$ python -q
>>> import numpy as np
>>> np.set_printoptions(suppress=True, linewidth=100)
>>> tidy = lambda a: np.round(a, 2) + 0
>>> feats = np.load("x.npy")
>>> feats
array([[ 0,  0, -6, -4],
       [ 0,  0,  8, -8],
       [-3, -2,  3,  2],
       [ 4, -4, -4,  4]])
>>> hat = np.triu(np.array([[6, 5, 9, 8], [8, 6, 2, 3], [1, 8, 3, 0], [3, 5, 8, 1]]), 1) + np.eye(4)
>>> B = hat @ feats @ np.linalg.inv(hat)
>>> tidy(np.poly(B))
array([   1.,   -7.,    2.,  280., 1600.])
>>> ang = np.radians(36)
>>> R = np.eye(4)
>>> R[1, 1] = R[0, 0] = np.cos(ang)
>>> R[1, 0], R[0, 1] = -np.sin(ang), np.sin(ang)
>>> tidy(R)
array([[ 0.81,  0.59,  0.  ,  0.  ],
       [-0.59,  0.81,  0.  ,  0.  ],
       [ 0.  ,  0.  ,  1.  ,  0.  ],
       [ 0.  ,  0.  ,  0.  ,  1.  ]])
>>> B = feats @ R.T
>>> tidy(np.abs(B - feats).max(axis=0))
array([3.12, 2.15, 0.  , 0.  ])
>>> np.allclose(feats @ feats.T, B @ B.T)
True
>>> tidy(np.linalg.svd(feats, compute_uv=False)), tidy(np.linalg.svd(B, compute_uv=False))
(array([13.11,  7.99,  5.01,  3.05]), array([13.11,  7.99,  5.01,  3.05]))
>>> np.allclose(np.linalg.norm(feats, axis=1), np.linalg.norm(B, axis=1))
True
>>> tidy(B)
array([[ 0.  ,  0.  , -6.  , -4.  ],
       [ 0.  ,  0.  ,  8.  , -8.  ],
       [-3.6 ,  0.15,  3.  ,  2.  ],
       [ 0.88, -5.59, -4.  ,  4.  ]])
>>> rng = np.random.default_rng(513)
>>> idx = rng.permutation(4)
>>> idx
array([1, 2, 0, 3])
>>> B = feats[idx][:, idx]
>>> tidy(np.sort(np.abs(np.linalg.eigvals(B))))
array([4.47, 4.47, 8.94, 8.94])
>>> B
array([[ 0,  8,  0, -8],
       [-2,  3, -3,  2],
       [ 0, -6,  0, -4],
       [-4, -4,  4,  4]])
>>> np.diag(B)
array([0, 3, 0, 4])
>>> np.linalg.norm(B, axis=1).argmax()
np.int64(0)
>>> B[2] @ B[1]
np.int64(-26)
>>> tidy(np.linalg.norm(B, axis=1))
array([11.31,  5.1 ,  7.21,  8.  ])
>>> tidy(np.linalg.norm(B[2], 1)), tidy(np.linalg.norm(B[2], np.inf))
(np.float64(10.0), np.float64(6.0))
>>> tidy(np.linalg.norm(B, axis=0))
array([ 4.47, 11.18,  5.  , 10.  ])
>>> tidy(np.linalg.norm(B, "nuc"))
np.float64(29.15)
>>> data = np.loadtxt("out7.csv", delimiter=",")
>>> tidy(data)
array([[-0.15,  0.02,  0.14, -0.71, -0.45,  0.19,  0.3 ],
       [ 0.41, -0.26,  0.3 ,  0.28, -0.28,  0.53, -0.23],
       [ 0.28,  0.49, -0.19,  0.13, -0.62, -0.17,  0.04],
       [ 0.18, -0.64, -0.46, -0.2 , -0.13, -0.19,  0.2 ],
       [-0.15,  0.28, -0.27, -0.11, -0.2 ,  0.12, -0.42],
       [ 0.53, -0.05,  0.14, -0.22,  0.  , -0.59, -0.37],
       [ 0.03, -0.23, -0.46, -0.1 , -0.06,  0.34, -0.44],
       [-0.38,  0.07, -0.1 , -0.17,  0.12, -0.14, -0.45],
       [ 0.33,  0.16,  0.26, -0.52,  0.35,  0.25, -0.14],
       [-0.38, -0.36,  0.51,  0.03, -0.38, -0.22, -0.29]])
>>> # orthonormal columns
>>> x = np.array([-5, 1, -1, 5, 4, 0, 2])
>>> target = data @ x
>>> tidy(np.linalg.lstsq(data, target)[0])
array([-5.,  1., -1.,  5.,  4.,  0.,  2.])
>>> target = target + 0.3 * rng.normal(size=10)
>>> tidy(target)
array([-4.  , -2.86, -2.55, -1.74, -1.1 , -4.73, -1.21,  0.96, -3.65, -1.1 ])
>>> b, *_ = np.linalg.lstsq(data, target)
>>> tidy(b)
array([-5.1 ,  0.6 , -1.53,  5.01,  3.95, -0.12,  2.15])
>>> b.round()
array([-5.,  1., -2.,  5.,  4., -0.,  2.])
>>> tidy(data.T @ (target - data @ b))
array([0., 0., 0., 0., 0., 0., 0.])
>>> x = np.array([0, 1, 1, 1, 2, 1, 2])
>>> target = data @ x
>>> b, lr = np.zeros(7), 1 / np.linalg.norm(data, 2) ** 2
>>> for i in range(50):
...     b -= lr * data.T @ (data @ b - target)
...     if i % 10 == 0: print(i, round(np.linalg.norm(data @ b - target), 2))
... 
0 0.0
10 0.0
20 0.0
30 0.0
40 0.0
>>> tidy(b)
array([0., 1., 1., 1., 2., 1., 2.])
>>> idx = rng.permutation(7)
>>> B = data[:, idx] * rng.choice([-1, 1], 7)
>>> tidy(B)
array([[-0.3 ,  0.45,  0.71, -0.02, -0.15,  0.14, -0.19],
       [ 0.23,  0.28, -0.28,  0.26,  0.41,  0.3 , -0.53],
       [-0.04,  0.62, -0.13, -0.49,  0.28, -0.19,  0.17],
       [-0.2 ,  0.13,  0.2 ,  0.64,  0.18, -0.46,  0.19],
       [ 0.42,  0.2 ,  0.11, -0.28, -0.15, -0.27, -0.12],
       [ 0.37,  0.  ,  0.22,  0.05,  0.53,  0.14,  0.59],
       [ 0.44,  0.06,  0.1 ,  0.23,  0.03, -0.46, -0.34],
       [ 0.45, -0.12,  0.17, -0.07, -0.38, -0.1 ,  0.14],
       [ 0.14, -0.35,  0.52, -0.16,  0.33,  0.26, -0.25],
       [ 0.29,  0.38, -0.03,  0.36, -0.38,  0.51,  0.22]])
>>> left, _, VT = np.linalg.svd(data.T @ B)
>>> idx
array([6, 4, 3, 1, 0, 2, 5])
>>> ang = np.sort(rng.uniform(-2, 2, 12))
>>> E = np.c_[ang, ang ** 2, ang ** 3] @ np.array([[8, 5, 7], [8, 1, 8], [0, 4, 4]])
>>> tidy(E)
array([[  8.68, -23.68,  -7.81],
       [ -0.69,  -6.67,  -2.75],
       [ -1.75,  -4.18,  -2.32],
       [ -1.74,  -1.62,  -1.55],
       [ -0.61,  -0.41,  -0.53],
       [  0.31,   0.19,   0.28],
       [  4.43,   2.39,   4.29],
       [ 11.37,   6.59,  12.57],
       [ 17.29,  11.04,  20.91],
       [ 28.81,  21.96,  39.85],
       [ 35.33,  29.36,  51.97],
       [ 47.08,  44.69,  76.  ]])
>>> C = E[[11, 6]].astype(float)
>>> for _ in range(5):
...     idx = np.linalg.norm(E[:, None] - C, axis=-1).argmin(axis=1)
...     C = np.array([E[idx == j].mean(axis=0) for j in range(2)])
... 
>>> idx
array([1, 1, 1, 1, 1, 1, 1, 1, 1, 0, 0, 0])
>>> np.abs(C[1] - C[0]).argmax()
np.int64(2)
